% python3 -q
>>> import numpy as np
>>> from numpy import linalg as LA
>>> np.set_printoptions(suppress=True, linewidth=200)
>>> F = np.load("block4.npy")
>>> F
array([[1, 0, 0],
       [2, 1, 0],
       [1, 2, 1]])
>>> x = np.array([-4, -3, 3])
>>> y = F @ x
>>> y
array([ -4, -11,  -7])
>>> np.round(LA.solve(F, y), 2)
array([-4., -3.,  3.])
>>> np.round(LA.solve(F.T, F[0]), 2)
array([1., 0., 0.])
>>> np.round(LA.eigvals(F), 2)
array([1., 1., 1.])
>>> np.einsum("ij,ji->", F, F)
np.int64(3)
>>> np.einsum("ii->", F)
np.int64(3)
>>> round(float(LA.eigvals(F).sum().real), 2)
3.0
>>> np.poly(F)
array([ 1., -3.,  3., -1.])
>>> round(LA.det(2 * F), 2), np.round(LA.det(F), 2)
(np.float64(8.0), np.float64(1.0))
>>> B = F / LA.norm(F, axis=1, keepdims=True)
>>> gram = B @ B.T
>>> np.argwhere(np.triu(np.abs(gram) > 0.95, 1))
array([], shape=(0, 2), dtype=int64)
>>> np.round(np.degrees(np.arccos(np.clip(gram[0, 1], -1, 1))), 2)
np.float64(26.57)
>>> (np.abs(gram) > 0.9).astype(int)
array([[1, 0, 0],
       [0, 1, 0],
       [0, 0, 1]])
>>> gram[0].round(2)
array([1.  , 0.89, 0.41])
>>> ev, vecs = LA.eig(F)
>>> ev
array([1., 1., 1.])
>>> np.round(np.sort(LA.eigvals(F.T)), 2)
array([1., 1., 1.])
>>> np.round(np.sort(LA.eigvals(F @ F)), 2)
array([1., 1., 1.])
>>> arr = np.loadtxt("case13.csv", delimiter=",")
>>> arr
array([[0., 1., 1.],
       [1., 0., 1.],
       [1., 1., 0.]])
>>> # equal to its transpose
>>> W = np.array([[2, 2, -2, -2, 2], [2, 0, -1, -2, 1], [2, 1, 2, 2, -1]])
>>> beta = np.array([-1, 0, -3, -2, 3])
>>> act = np.maximum(arr @ W + beta, 0)
>>> (act > 0).mean(axis=0)
array([1., 1., 0., 0., 1.])
>>> LA.matrix_rank(act)
np.int64(3)
>>> act
array([[3., 1., 0., 0., 3.],
       [3., 3., 0., 0., 4.],
       [3., 2., 0., 0., 6.]])
>>> C = np.array([[1, 1, 0], [3, -1, -2], [2, -2, 3], [5, 4, 2], [4, -4, 3]])
>>> (act @ C).round(6).argmax(axis=1)
array([0, 0, 0])
>>> def softmax(z):
...     e = np.exp(z - z.max(axis=-1, keepdims=True))
...     return e / e.sum(axis=-1, keepdims=True)
... 
>>> np.round(softmax(arr[2]), 2)
array([0.42, 0.42, 0.16])
>>> S = arr @ arr.T / np.sqrt(3)
>>> np.round(softmax(S), 2)
array([[0.47, 0.26, 0.26],
       [0.26, 0.47, 0.26],
       [0.26, 0.26, 0.47]])
>>> np.round(softmax(S)[2] @ arr, 2)
array([0.74, 0.74, 0.53])
>>> np.round(softmax(S + np.triu(np.full(S.shape, -np.inf), 1)), 2)
array([[1.  , 0.  , 0.  ],
       [0.36, 0.64, 0.  ],
       [0.26, 0.26, 0.47]])
>>> ev, vecs = LA.eigh(arr)
>>> np.round(vecs.T @ vecs, 2) + 0
array([[1., 0., 0.],
       [0., 1., 0.],
       [0., 0., 1.]])
>>> np.round(vecs.T @ arr @ vecs, 2) + 0
array([[-1.,  0.,  0.],
       [ 0., -1.,  0.],
       [ 0.,  0.,  2.]])
>>> np.round(LA.svd(arr, compute_uv=False), 2)
array([2., 1., 1.])
>>> np.round(np.abs(vecs[:, -1]), 2)
array([0.58, 0.58, 0.58])
>>> np.unique(ev.round(6) + 0, return_counts=True)[1]
array([2, 1])
>>> B = F[0, 0] * F[1:] - np.outer(F[1:, 0], F[0])
>>> B
array([[0, 1, 0],
       [0, 2, 1]])
>>> np.flatnonzero(~B.round(6).any(axis=1))
array([], dtype=int64)
>>> LA.matrix_rank(B), LA.matrix_rank(F)
(np.int64(2), np.int64(3))
>>> O, _ = LA.qr(np.array([[-1.3, -0.1, -0.2], [-1.7, 0.8, 1.9], [0.4, 0.8, -0.9]]))
>>> W0 = O[:, :3]
>>> W0.round(2)
array([[-0.6 ,  0.33,  0.73],
       [-0.78, -0.45, -0.43],
       [ 0.18, -0.83,  0.53]])
>>> f, v = W0[0], W0[1]
>>> np.round(f @ v, 2)
np.float64(-0.0)
>>> p = (f @ v) / (f @ f) * f
>>> np.round(v - p, 2)
array([-0.78, -0.45, -0.43])
>>> p.round(2) + 0
array([0., 0., 0.])
>>> np.round((v - p) @ f, 2)
np.float64(-0.0)
>>> T = np.stack([W0, -2 * W0, W0[::-1]])
>>> np.round(LA.norm(T, axis=(1, 2)), 2)
array([1.73, 3.46, 1.73])
>>> LA.matrix_rank(T.reshape(3, -1))
np.int64(2)
>>> round(LA.norm(W0, "nuc"), 2)
np.float64(3.0)
>>> round(LA.norm(W0) ** 2 / LA.norm(W0, 2) ** 2, 2)
np.float64(3.0)
>>> np.round(LA.norm(W0[2], 1), 2), round(LA.norm(W0[2], np.inf), 2)
(np.float64(1.54), np.float64(0.83))
>>> np.round(LA.norm(W0, axis=0), 2)
array([1., 1., 1.])
>>> round(LA.norm(W0, 2), 2)
np.float64(1.0)
>>> round(float(LA.norm(W0[2] - W0[0])), 2)
1.41
>>> t = np.radians(30)
>>> r_ = np.eye(3)
>>> r_[2, 2] = r_[1, 1] = np.cos(t)
>>> r_[2, 1], r_[1, 2] = -np.sin(t), np.sin(t)
>>> r_.round(2)
array([[ 1.  ,  0.  ,  0.  ],
       [ 0.  ,  0.87,  0.5 ],
       [ 0.  , -0.5 ,  0.87]])
>>> B = W0 @ r_.T
>>> round(float(LA.det(r_)), 2), np.round(np.trace(r_), 2)
(1.0, np.float64(2.73))
>>> np.round(np.abs(B - W0).max(axis=0), 2)
array([0.  , 0.37, 0.34])
>>> np.round(LA.svd(W0, compute_uv=False), 2), np.round(LA.svd(B, compute_uv=False), 2)
(array([1., 1., 1.]), array([1., 1., 1.]))
>>> data = np.loadtxt("mat.csv", delimiter=",")
>>> data
array([[0., 2., 2., 0.],
       [0., 0., 3., 1.],
       [0., 0., 0., 3.],
       [0., 0., 0., 0.]])
>>> # rank 3
>>> U, sv, Vt = LA.svd(data, full_matrices=False)
>>> sv.round(2)
array([3.98, 2.97, 1.52, 0.  ])
>>> np.round(sv / sv[0], 2)
array([1.  , 0.74, 0.38, 0.  ])
>>> np.round(U.T @ data @ Vt.T, 2) + 0
array([[3.98, 0.  , 0.  , 0.  ],
       [0.  , 2.97, 0.  , 0.  ],
       [0.  , 0.  , 1.52, 0.  ],
       [0.  , 0.  , 0.  , 0.  ]])
>>> (sv > 1e-8).sum()
np.int64(3)
>>> np.abs(U[:, 0]).round(6).argmax()
np.int64(1)
>>> U.shape, sv.shape, Vt.shape
((4, 4), (4,), (4, 4))
>>> np.round(np.cumsum(sv ** 2) / np.sum(sv ** 2), 2)
array([0.59, 0.91, 1.  , 1.  ])
>>> B = np.array([[3, 1, -5, 0], [-2, -6, 6, 5], [-7, 2, 5, -5], [-4, 4, -8, 6]])
>>> J = B.T @ B
>>> J
array([[ 78, -15, -30,   1],
       [-15,  57, -63, -16],
       [-30, -63, 150, -43],
       [  1, -16, -43,  86]])
>>> # symmetric
>>> Lm = LA.cholesky(J)
>>> np.round(Lm @ Lm.T, 2)
array([[ 78., -15., -30.,   1.],
       [-15.,  57., -63., -16.],
       [-30., -63., 150., -43.],
       [  1., -16., -43.,  86.]])
>>> LA.eigvalsh(J).min() > 0
np.True_
>>> Lm.round(2)
array([[ 8.83,  0.  ,  0.  ,  0.  ],
       [-1.7 ,  7.36,  0.  ,  0.  ],
       [-3.4 , -9.35,  7.15,  0.  ],
       [ 0.11, -2.15, -8.77,  2.09]])
>>> np.round(np.prod(np.diag(Lm)) ** 2, 2), round(float(LA.det(J)), 2)
(np.float64(944784.0), 944784.0)
>>> np.round(J / np.sqrt(np.outer(np.diag(J), np.diag(J))), 2)
array([[ 1.  , -0.22, -0.28,  0.01],
       [-0.22,  1.  , -0.68, -0.23],
       [-0.28, -0.68,  1.  , -0.38],
       [ 0.01, -0.23, -0.38,  1.  ]])
>>> U, sv, Vt = LA.svd(J)
>>> np.argmax(sv[:-1] / (sv[1:] + 1e-6)) + 1
np.int64(3)
>>> B = U[:, :3] @ np.diag(sv[:3]) @ Vt[:3]
>>> np.round(np.abs(J - B).max(), 2)
np.float64(0.34)
>>> round(float(LA.norm(J - B) / LA.norm(J)), 2)
0.0
>>> T = np.stack([data, 2 * data, data[::-1]])
>>> (T @ data.T).shape
(3, 4, 4)
>>> np.round(LA.det(T), 2)
array([0., 0., 0.])
>>> LA.matrix_rank(T.reshape(3, -1))
np.int64(2)
>>> LA.matrix_rank(T)
array([3, 3, 3])
>>> T.shape
(3, 4, 4)
>>> m1 = np.load("layer1.npy")
>>> m1.round(2)
array([[-1.62,  2.25,  2.88],
       [-3.47, -1.94, -0.43],
       [ 1.16, -2.68,  2.74]])
>>> rng = np.random.default_rng(27413)
>>> lab = rng.permutation(3)
>>> lab
array([2, 1, 0])
>>> B = m1[lab][:, lab]
>>> np.allclose(B, m1)
False
>>> B.round(2)
array([[ 2.74, -2.68,  1.16],
       [-0.43, -1.94, -3.47],
       [ 2.88,  2.25, -1.62]])
